% ipython --no-banner

In [1]: import numpy as np

In [2]: from numpy import linalg as LA

In [3]: np.set_printoptions(precision=1, suppress=True, linewidth=100, floatmode="fixed")

In [4]: A = np.load("arr.npy")

In [5]: A
Out[5]: 
array([[-3, -3, -2],
       [-3, -3, -3],
       [-2, -3, -3]])

In [6]: vals, vecs = LA.eigh(A)

In [7]: x = np.array([-5, -3, -4])

In [8]: vecs * np.maximum(vals, 0) @ vecs.T
Out[8]: 
array([[ 0.1, -0.1,  0.1],
       [-0.1,  0.2, -0.1],
       [ 0.1, -0.1,  0.1]])

In [9]: np.abs(A).sum(axis=1).max(), np.round(np.abs(vals).max(), 1)
Out[9]: (np.int64(9), np.float64(8.4))

In [10]: X = np.load("m.npy")

In [11]: X
Out[11]: 
array([[-0.9,  0.9, -1.0],
       [-0.8, -1.0, -0.9],
       [-0.7,  0.2, -0.8],
       [-1.0, -1.0, -1.0],
       [ 0.9,  0.9,  1.0],
       [ 0.7,  1.0,  0.8],
       [ 0.5, -0.8,  0.6],
       [-0.6,  0.1, -0.7],
       [-0.8, -1.0, -0.9],
       [ 0.0, -0.9,  0.0],
       [ 1.0,  1.0,  1.0],
       [-0.1, -0.7, -0.2]])

In [12]: d = LA.norm(X[:, None] - X[None], axis=-1)

In [13]: (d + 1e9 * np.eye(12)).round(6).argmin(axis=1)
Out[13]: array([ 2,  8,  7,  1, 10,  4,  9,  2,  1, 11,  4,  9])

In [14]: LA.norm(X - X.mean(axis=0), axis=1)
Out[14]: array([1.5, 1.3, 0.9, 1.5, 1.9, 1.7, 1.2, 0.7, 1.3, 0.8, 2.0, 0.6])

In [15]: d.mean(axis=1).argmax()
Out[15]: np.int64(10)

In [16]: round(LA.eigvals(A).sum().real, 1)
Out[16]: np.float64(-9.0)

In [17]: np.kron(np.eye(2, dtype=int), A)
Out[17]: 
array([[-3, -3, -2,  0,  0,  0],
       [-3, -3, -3,  0,  0,  0],
       [-2, -3, -3,  0,  0,  0],
       [ 0,  0,  0, -3, -3, -2],
       [ 0,  0,  0, -3, -3, -3],
       [ 0,  0,  0, -2, -3, -3]])

In [18]: feats = np.loadtxt("block18.csv", delimiter=",")

In [19]: feats
Out[19]: 
array([[-59.1, -78.2, -60.5],
       [-60.7, -80.5, -61.7],
       [-59.4, -80.3, -60.7],
       [-61.0, -79.2, -60.4],
       [-59.1, -80.7, -60.2],
       [-59.7, -79.0, -60.0],
       [-59.8, -80.9, -58.6],
       [-61.8, -78.8, -58.7],
       [-60.6, -81.2, -60.7],
       [-60.2, -79.8, -58.4],
       [-61.4, -79.5, -60.3],
       [-59.8, -81.4, -60.1],
       [-60.6, -80.3, -59.7],
       [-59.9, -81.5, -60.0],
       [-61.9, -79.3, -58.9],
       [-60.6, -80.4, -61.7],
       [-60.9, -79.3, -61.0],
       [-60.6, -79.3, -61.6],
       [-58.7, -81.5, -60.7],
       [-59.8, -81.6, -58.4],
       [-62.2, -80.0, -60.1],
       [-58.9, -79.6, -58.8]])

In [20]: A2 = np.c_[feats[:, :2] @ np.array([[-1, -1], [0, -2]]), np.array([2, 3, 1, -3, 0, -3, 0, 1, 0, -2, 1, 1, 2, 1, 3, -3, -1, 0, 0, 2, 0, 3])]

In [21]: A2
Out[21]: 
array([[ 59.1, 215.5,   2.0],
       [ 60.7, 221.7,   3.0],
       [ 59.4, 220.0,   1.0],
       [ 61.0, 219.4,  -3.0],
       [ 59.1, 220.5,   0.0],
       [ 59.7, 217.7,  -3.0],
       [ 59.8, 221.6,   0.0],
       [ 61.8, 219.4,   1.0],
       [ 60.6, 223.0,   0.0],
       [ 60.2, 219.8,  -2.0],
       [ 61.4, 220.4,   1.0],
       [ 59.8, 222.6,   1.0],
       [ 60.6, 221.2,   2.0],
       [ 59.9, 222.9,   1.0],
       [ 61.9, 220.5,   3.0],
       [ 60.6, 221.4,  -3.0],
       [ 60.9, 219.5,  -1.0],
       [ 60.6, 219.2,   0.0],
       [ 58.7, 221.7,   0.0],
       [ 59.8, 223.0,   2.0],
       [ 62.2, 222.2,   0.0],
       [ 58.9, 218.1,   3.0]])

In [22]: LA.matrix_rank(A2)
Out[22]: np.int64(3)

In [23]: print(LA.matrix_rank(np.c_[feats, A2]))
4

In [24]: LA.norm(LA.qr(feats)[0].T @ A2, axis=0) ** 2 / ((A2 ** 2).sum(axis=0) + 1e-12)
Out[24]: array([1.0, 1.0, 0.1])

In [25]: Xc = feats - feats.mean(axis=0)

In [26]: Uu, sig, Vh = LA.svd(Xc, full_matrices=False)

In [27]: print(round((sig ** 2).sum() ** 2 / (sig ** 4).sum(), 1))
2.8

In [28]: sig
Out[28]: array([5.2, 4.8, 3.7])

In [29]: sig ** 2 / (sig ** 2).sum()
Out[29]: array([0.4, 0.4, 0.2])

In [30]: np.round(np.abs(Vh[-1]), 1) + 0
Out[30]: array([0.7, 0.7, 0.0])

In [31]: rng = np.random.default_rng(231)

In [32]: labels = rng.permutation(3)

In [33]: A2 = feats[:, labels] * rng.choice([-1, 1], 3)

In [34]: A2
Out[34]: 
array([[ 60.5, -59.1,  78.2],
       [ 61.7, -60.7,  80.5],
       [ 60.7, -59.4,  80.3],
       [ 60.4, -61.0,  79.2],
       [ 60.2, -59.1,  80.7],
       [ 60.0, -59.7,  79.0],
       [ 58.6, -59.8,  80.9],
       [ 58.7, -61.8,  78.8],
       [ 60.7, -60.6,  81.2],
       [ 58.4, -60.2,  79.8],
       [ 60.3, -61.4,  79.5],
       [ 60.1, -59.8,  81.4],
       [ 59.7, -60.6,  80.3],
       [ 60.0, -59.9,  81.5],
       [ 58.9, -61.9,  79.3],
       [ 61.7, -60.6,  80.4],
       [ 61.0, -60.9,  79.3],
       [ 61.6, -60.6,  79.3],
       [ 60.7, -58.7,  81.5],
       [ 58.4, -59.8,  81.6],
       [ 60.1, -62.2,  80.0],
       [ 58.8, -58.9,  79.6]])

In [35]: Uu, _, Vh = LA.svd(feats.T @ A2)

In [36]: np.round(Uu @ Vh, 1) + 0
Out[36]: 
array([[ 0.0,  1.0,  0.0],
       [ 0.0,  0.0, -1.0],
       [-1.0,  0.0,  0.0]])

In [37]: labels
Out[37]: array([2, 0, 1])

In [38]: np.round(LA.lstsq(feats, A2)[0], 1) + 0
Out[38]: 
array([[ 0.0,  1.0,  0.0],
       [ 0.0,  0.0, -1.0],
       [-1.0,  0.0,  0.0]])

In [39]: print(round(float(LA.norm(A2, "nuc")), 1))
557.9

In [40]: LA.norm(A2, axis=1).argmax()
Out[40]: np.int64(1)

In [41]: print(round(float(A2[0] @ A2[4]), 1))
13445.7

In [42]: LA.norm(A2, axis=0)
Out[42]: array([281.7, 282.9, 375.8])

In [43]: np.round(LA.norm(A2[0], 1), 1), np.round(LA.norm(A2[0], np.inf), 1)
Out[43]: (np.float64(197.8), np.float64(78.2))

In [44]: [round(float(x), 1) for x in LA.svd(X, compute_uv=False)[:3]]
Out[44]: [4.2, 2.3, 0.1]

In [45]: round(np.log10(LA.cond(X)))
Out[45]: 2

In [46]: K = np.loadtxt("test0.csv", delimiter=",")

In [47]: K.round(1) + 0
Out[47]: 
array([[ 0.0,  0.1, -1.8],
       [ 0.1, -0.6, -0.9],
       [ 0.0,  0.2, -1.9],
       [ 0.1, -1.1, -1.6],
       [ 0.3, -2.9,  0.4],
       [ 0.2, -2.0, -0.7],
       [-0.1,  0.8, -1.0],
       [ 0.2, -2.7,  0.5],
       [ 0.1, -0.6, -0.9],
       [-0.2,  1.4, -1.8],
       [ 0.1, -1.2,  0.0],
       [ 0.4, -2.5,  0.4]])

In [48]: Xc = K - K.mean(axis=0)

In [49]: Uu, sig, Vh = LA.svd(Xc, full_matrices=False)

In [50]: sig
Out[50]: array([5.4, 1.4, 0.2])

In [51]: np.round(np.abs(Vh[-1]), 1) + 0
Out[51]: array([1.0, 0.1, 0.0])

In [52]: print(np.searchsorted(np.cumsum(sig ** 2) / (sig ** 2).sum(), 0.9) + 1)
1

In [53]: np.abs(Uu[:, 0]).argmax()
Out[53]: np.int64(9)

In [54]: hat = K @ LA.solve(K.T @ K, K.T)

In [55]: round(np.trace(hat), 1)
Out[55]: np.float64(3.0)

In [56]: np.round(LA.eigvalsh(hat), 1) + 0
Out[56]: array([0.0, 0.0, 0.0, 0.0, 0.0, 0.0, 0.0, 0.0, 0.0, 1.0, 1.0, 1.0])

In [57]: hat @ K[:, 1]
Out[57]: array([ 0.1, -0.6,  0.2, -1.1, -2.9, -2.0,  0.8, -2.7, -0.6,  1.4, -1.2, -2.5])

In [58]: print(hat.round(1) + 0)
[[ 0.2  0.1  0.2  0.2  0.0  0.1  0.1  0.0  0.1  0.2  0.0  0.0]
 [ 0.1  0.1  0.1  0.1  0.0  0.0  0.0  0.0  0.1  0.1  0.0  0.1]
 [ 0.2  0.1  0.2  0.2  0.0  0.1  0.1 -0.1  0.1  0.2  0.0  0.0]
 [ 0.2  0.1  0.2  0.2  0.1  0.2  0.1  0.1  0.1  0.1  0.1  0.0]
 [ 0.0  0.0  0.0  0.1  0.3  0.2 -0.1  0.2  0.0 -0.1  0.1  0.2]
 [ 0.1  0.0  0.1  0.2  0.2  0.2  0.1  0.3  0.0  0.0  0.1  0.0]
 [ 0.1  0.0  0.1  0.1 -0.1  0.1  0.1  0.1  0.0  0.1  0.0 -0.2]
 [ 0.0  0.0 -0.1  0.1  0.2  0.3  0.1  0.6 -0.1 -0.1  0.1 -0.2]
 [ 0.1  0.1  0.1  0.1  0.0  0.0  0.0 -0.1  0.2  0.1  0.0  0.2]
 [ 0.2  0.1  0.2  0.1 -0.1  0.0  0.1 -0.1  0.1  0.3  0.0 -0.2]
 [ 0.0  0.0  0.0  0.1  0.1  0.1  0.0  0.1  0.0  0.0  0.0  0.1]
 [ 0.0  0.1  0.0  0.0  0.2  0.0 -0.2 -0.2  0.2 -0.2  0.1  0.6]]

In [59]: vals, vecs = LA.eigh(hat)

In [60]: x = np.array([0, 0, 1, -2, 2, -3, -3, -2, 2, -1, -1, 1])

In [61]: round(x @ hat @ x / (x @ x), 1), round(vals[0], 1), round(float(vals[-1]), 1)
Out[61]: (np.float64(0.5), np.float64(-0.0), 1.0)

In [62]: print(round(float(np.abs(hat).sum(axis=1).max()), 1), np.round(np.abs(vals).max(), 1))
2.0 1.0

In [63]: Z = K[[0, 1]].astype(float)

In [64]: for _ in range(5):
    ...:     labels = LA.norm(K[:, None] - Z, axis=-1).argmin(axis=1)
    ...:     Z = np.array([K[labels == j].mean(axis=0) for j in range(2)])
    ...: 

In [65]: labels
Out[65]: array([0, 1, 0, 1, 1, 1, 0, 1, 1, 0, 1, 1])

In [66]: print(np.bincount(labels))
[4 8]

In [67]: Z
Out[67]: 
array([[-0.1,  0.6, -1.6],
       [ 0.2, -1.7, -0.3]])

In [68]: Uu, sig, Vh = LA.svd(Z, full_matrices=False)

In [69]: np.allclose(Uu * sig @ Vh, Z)
Out[69]: True

In [70]: np.abs(Uu[:, 0]).round(6).argmax()
Out[70]: np.int64(1)

In [71]: np.round(np.sqrt((sig ** 2).sum()), 1), round(float(LA.norm(Z)), 1)
Out[71]: (np.float64(2.5), 2.5)

In [72]: sig
Out[72]: array([1.9, 1.6])

In [73]: print(np.abs(Vh[0]))
[0.1 0.9 0.5]

In [74]: print(Uu.shape, sig.shape, Vh.shape)
(2, 2) (2,) (2, 3)

In [75]: print((sig > 1e-8).sum())
2

In [76]: np.round(Uu.T @ Uu, 1) + 0
Out[76]: 
array([[1.0, 0.0],
       [0.0, 1.0]])

In [77]: J = np.loadtxt("out5.csv", delimiter=",")

In [78]: J
Out[78]: 
array([[-0.3, -1.8, -2.4],
       [ 0.6,  1.5,  2.5],
       [ 0.5, -2.2, -2.0],
       [ 2.2, -2.0,  0.5],
       [ 0.7,  1.4,  2.6],
       [ 2.1, -2.1,  0.3],
       [ 0.5,  1.6,  2.5],
       [ 0.1,  1.9,  2.3],
       [ 1.5, -2.4, -0.8],
       [ 0.3, -2.1, -2.1],
       [-2.2,  0.7, -2.0],
       [-1.5, -0.5, -2.5],
       [-1.6,  2.4,  0.8],
       [ 1.8, -2.4, -0.4],
       [ 0.2,  1.8,  2.4],
       [ 0.4, -2.2, -2.1]])

In [79]: np.argsort(-LA.norm(J, axis=0).round(6), kind="stable")[:3]
Out[79]: array([2, 1, 0])

In [80]: LA.matrix_rank(J, rtol=0.1)
Out[80]: np.int64(2)

In [81]: [round(float(x), 1) for x in LA.svd(J, compute_uv=False)[:3]]
Out[81]: [10.0, 6.6, 0.0]

In [82]: print(J @ LA.pinv(J) @ J)
[[-0.3 -1.8 -2.4]
 [ 0.6  1.5  2.5]
 [ 0.5 -2.2 -2.0]
 [ 2.2 -2.0  0.5]
 [ 0.7  1.4  2.6]
 [ 2.1 -2.1  0.3]
 [ 0.5  1.6  2.5]
 [ 0.1  1.9  2.3]
 [ 1.5 -2.4 -0.8]
 [ 0.3 -2.1 -2.1]
 [-2.2  0.7 -2.0]
 [-1.5 -0.5 -2.5]
 [-1.6  2.4  0.8]
 [ 1.8 -2.4 -0.4]
 [ 0.2  1.8  2.4]
 [ 0.4 -2.2 -2.1]]

In [83]: print(np.round(np.trace(LA.pinv(J) @ J), 1))
2.0

In [84]: LA.lstsq(J[:-1].T, J[-1])[2]
Out[84]: np.int32(2)

In [85]: Uu, sig, Vh = LA.svd(J)

In [86]: sig.round(1) + 0
Out[86]: array([10.0,  6.6,  0.0])

In [87]: A2 = Uu[:, :2] @ np.diag(sig[:2]) @ Vh[:2]

In [88]: print(np.round(LA.norm(J - A2) / LA.norm(J), 1))
0.0

In [89]: A2
Out[89]: 
array([[-0.3, -1.8, -2.4],
       [ 0.6,  1.5,  2.5],
       [ 0.5, -2.2, -2.0],
       [ 2.2, -2.0,  0.5],
       [ 0.7,  1.4,  2.6],
       [ 2.1, -2.1,  0.3],
       [ 0.5,  1.6,  2.5],
       [ 0.1,  1.9,  2.3],
       [ 1.5, -2.4, -0.8],
       [ 0.3, -2.1, -2.1],
       [-2.2,  0.7, -2.0],
       [-1.5, -0.5, -2.5],
       [-1.6,  2.4,  0.8],
       [ 1.8, -2.4, -0.4],
       [ 0.2,  1.8,  2.4],
       [ 0.4, -2.2, -2.1]])

In [90]: M = np.load("data.npy")

In [91]: M
Out[91]: 
array([[ 5,  5],
       [ 5, 10]])

In [92]: O = M.astype(float).copy()

In [93]: for j in range(2):
    ...:     O[:, j] -= O[:, :j] @ (O[:, :j].T @ O[:, j])
    ...:     O[:, j] /= LA.norm(O[:, j])
    ...: 

In [94]: np.round(O.T @ O, 1) + 0
Out[94]: 
array([[1.0, 0.0],
       [0.0, 1.0]])

In [95]: O
Out[95]: 
array([[ 0.7, -0.7],
       [ 0.7,  0.7]])

In [96]: np.round(O.T @ M, 1) + 0
Out[96]: 
array([[ 7.1, 10.6],
       [ 0.0,  3.5]])

In [97]: hat = np.triu(np.array([[-2, 2], [-2, 1]]), 1) + np.eye(2)

In [98]: A2 = hat @ M @ LA.inv(hat)

In [99]: np.trace(A2), np.trace(M)
Out[99]: (np.float64(15.0), np.int64(15))

In [100]: A2
Out[100]: 
array([[15.0, -5.0],
       [ 5.0,  0.0]])

In [101]: round(float(LA.det(A2)), 1)
Out[101]: 25.0
